% python3 -q
>>> import numpy as np
>>> import numpy.linalg as la
>>> np.set_printoptions(precision=3, suppress=True, linewidth=200)
>>> def tidy(a):
...     return np.round(a, 3) + 0
... 
>>> X = np.load("test6.npy")
>>> X
array([[ 0.706, -1.879, -1.971, -0.209],
       [ 0.179,  2.726,  0.903, -3.35 ],
       [ 0.868,  1.121,  6.005,  4.629],
       [-1.795,  5.438,  1.611, -1.549],
       [-2.907, -2.118,  1.132,  0.24 ],
       [ 0.821,  0.163, -4.154,  1.82 ],
       [-0.291,  0.517, -2.597, -0.205],
       [ 2.378,  2.174,  2.05 ,  2.262],
       [ 5.239,  1.319, -3.26 ,  1.786],
       [-1.249, -3.287, -0.805, -3.087],
       [ 3.74 , -5.714, -7.348,  2.191],
       [-0.051,  7.275, -3.598, -2.254],
       [ 3.447, -6.289,  0.403,  1.065],
       [-3.103,  1.046,  0.311,  4.884]])
>>> D = la.norm(X[:, None] - X[None], axis=-1)
>>> (D + 1e9 * np.eye(14)).round(6).argmin(axis=1)
array([6, 3, 7, 1, 9, 6, 0, 2, 5, 0, 5, 3, 0, 4])
>>> D.mean(axis=1).argmax()
np.int64(10)
>>> la.matrix_rank(D ** 2)
np.int64(6)
>>> np.unravel_index(D.round(6).argmax(), D.shape)
(np.int64(3), np.int64(10))
>>> tidy(D[:5, :5])
array([[0.   , 6.294, 9.8  , 8.627, 4.79 ],
       [6.294, 0.   , 9.63 , 3.873, 6.777],
       [9.8  , 9.63 , 0.   , 9.122, 8.231],
       [8.627, 3.873, 9.122, 0.   , 7.859],
       [4.79 , 6.777, 8.231, 7.859, 0.   ]])
>>> D.shape
(14, 14)
>>> T = np.stack([X, 3 * X, X[::-1]])
>>> (T @ X.T).shape
(3, 14, 14)
>>> T.shape
(3, 14, 4)
>>> Xs = X - X.mean(axis=0)
>>> evecs = la.svd(Xs)[2][:3]
>>> Y = Xs - Xs @ evecs.T @ evecs
>>> tidy(Y.std(axis=0))
array([1.379, 0.028, 0.733, 0.993])
>>> tidy(np.diag(evecs.T @ evecs))
array([0.445, 1.   , 0.843, 0.712])
>>> tidy(la.norm(Y) / la.norm(Xs))
np.float64(0.311)
>>> Xs = X - X.mean(axis=0)
>>> left, sig, VT = la.svd(Xs, full_matrices=False)
>>> np.abs(left[:, 0]).argmax()
np.int64(10)
>>> tidy(sig)
array([15.09 , 11.79 ,  9.101,  6.926])
>>> mat = np.loadtxt("sample14.csv", delimiter=",")
>>> mat
array([[-1., -2.,  0.],
       [-2., -1.,  0.],
       [ 0.,  0., -1.]])
>>> # symmetric, so the eigenvalues are real
>>> w, evecs = la.eig(mat)
>>> tidy(np.prod(w))
np.float64(3.0)
>>> tidy(w)
array([ 1., -3., -1.])
>>> tidy(np.sort(la.eigvals(la.inv(mat))))
array([-1.   , -0.333,  1.   ])
>>> u = np.array([0, -1, 2])
>>> Y = mat + np.outer(u, np.eye(3)[0])
>>> la.matrix_rank(Y - mat)
np.int64(1)
>>> Y = np.c_[X[:, :1] @ np.array([[-1]]), np.array([-2, 2, 3, -1, -1, 3, -2, 0, 2, -3, 0, 3, -3, 0])]
>>> Y
array([[-0.706, -2.   ],
       [-0.179,  2.   ],
       [-0.868,  3.   ],
       [ 1.795, -1.   ],
       [ 2.907, -1.   ],
       [-0.821,  3.   ],
       [ 0.291, -2.   ],
       [-2.378,  0.   ],
       [-5.239,  2.   ],
       [ 1.249, -3.   ],
       [-3.74 ,  0.   ],
       [ 0.051,  3.   ],
       [-3.447, -3.   ],
       [ 3.103,  0.   ]])
>>> tidy(la.lstsq(X, Y[:, 0])[0])
array([-1.,  0.,  0.,  0.])
>>> feats = np.loadtxt("run14.csv", delimiter=",")
>>> tidy(feats)
array([[ 0.5  ,  0.866,  0.   ,  0.   ],
       [-0.866,  0.5  ,  0.   ,  0.   ],
       [ 0.   ,  0.   ,  1.   ,  0.   ],
       [ 0.   ,  0.   ,  0.   ,  1.   ]])
>>> # columns are unit length and at right angles
>>> q, evecs = la.qr(feats[:, :3])[0], la.qr(feats[:, 3:])[0]
>>> sig = la.svd(q.T @ evecs, compute_uv=False)
>>> tidy(la.norm(q @ q.T - evecs @ evecs.T, 2))
np.float64(1.0)
>>> sig
array([0.])
>>> vec = np.array([1, 1, 3, 3])
>>> tidy(la.det(feats))
np.float64(1.0)
>>> [p for p in range(1, 25) if np.allclose(la.matrix_power(feats, p), np.eye(4))]
[6, 12, 18, 24]
>>> tidy(feats.T @ (feats @ vec))
array([1., 1., 3., 3.])
>>> tidy(np.sort(np.abs(np.degrees(np.angle(la.eigvals(feats))))))
array([ 0.,  0., 60., 60.])
>>> Y = np.array([[6, -7, 1], [4, -3, 0], [-3, -2, 2], [9, 7, -7]])
>>> la.matrix_rank(feats @ Y)
np.int64(3)
>>> tidy(np.einsum("ik,kj->ji", feats, Y))
array([[ 6.464, -3.196, -3.   ,  9.   ],
       [-6.098,  4.562, -2.   ,  7.   ],
       [ 0.5  , -0.866,  2.   , -7.   ]])
>>> tidy(np.einsum("ij->j", feats))
array([-0.366,  1.366,  1.   ,  1.   ])
>>> la.matrix_rank(np.vstack([feats, Y.T]))
np.int64(4)
>>> rng = np.random.default_rng(10628)
>>> labels = rng.permutation(4)
>>> labels
array([2, 1, 0, 3])
>>> Y = feats[labels][:, labels]
>>> tidy(la.det(Y)), tidy(la.det(feats[labels]))
(np.float64(1.0), np.float64(-1.0))
>>> tidy(np.sort(np.abs(la.eigvals(Y))))
array([1., 1., 1., 1.])
>>> tidy(Y)
array([[ 1.   ,  0.   ,  0.   ,  0.   ],
       [ 0.   ,  0.5  , -0.866,  0.   ],
       [ 0.   ,  0.866,  0.5  ,  0.   ],
       [ 0.   ,  0.   ,  0.   ,  1.   ]])
>>> tidy(np.diag(Y))
array([1. , 0.5, 0.5, 1. ])
>>> Z = np.array([[-1.9, 0.2, -1.0, 0.7], [-0.6, -0.5, 0.8, -0.4]])
>>> arr = np.array([[5, -2],
...     [-5, -4],
...     [1, 3],
...     [-5, -2],
...     [-3, 5],
...     [1, 1],
...     [-5, -5],
...     [5, 0],
...     [-1, 3],
...     [-4, 2],
...     [-5, 1],
...     [4, 2],
...     [5, 0],
...     [1, 0],
...     [-4, -2],
...     [2, 4],
...     [3, 2],
...     [-2, -3],
...     [1, 1],
...     [1, 5]]) @ Z + 0.1 * rng.normal(size=(20, 4))
>>> tidy(arr)
array([[-8.233,  1.996, -6.741,  4.337],
       [11.795,  1.031,  1.768, -1.867],
       [-3.603, -1.567,  1.158, -0.617],
       [10.675, -0.009,  3.316, -2.806],
       [ 2.787, -3.019,  7.119, -4.167],
       [-2.541, -0.279, -0.133,  0.118],
       [12.531,  1.606,  1.035, -1.418],
       [-9.443,  1.015, -5.069,  3.526],
       [-0.108, -1.543,  3.606, -1.931],
       [ 6.538, -1.72 ,  5.485, -3.581],
       [ 8.897, -1.398,  5.885, -3.902],
       [-8.636, -0.169, -2.476,  2.117],
       [-9.463,  0.924, -4.969,  3.527],
       [-1.852,  0.118, -0.953,  0.705],
       [ 8.677,  0.251,  2.354, -1.88 ],
       [-6.144, -1.668,  1.335, -0.196],
       [-6.915, -0.402, -1.637,  1.247],
       [ 5.669,  1.145, -0.25 , -0.169],
       [-2.509, -0.173, -0.372,  0.354],
       [-4.88 , -2.5  ,  3.036, -1.137]])
>>> left, sig, VT = la.svd(arr)
>>> np.argmax(sig[:-1] / (sig[1:] + 1e-6)) + 1
np.int64(2)
>>> tidy(sig)
array([36.386, 14.386,  0.515,  0.373])
>>> Y = left[:, :2] @ np.diag(sig[:2]) @ VT[:2]
>>> tidy(la.norm(arr - Y, 2)), tidy(sig[2])
(np.float64(0.515), np.float64(0.515))
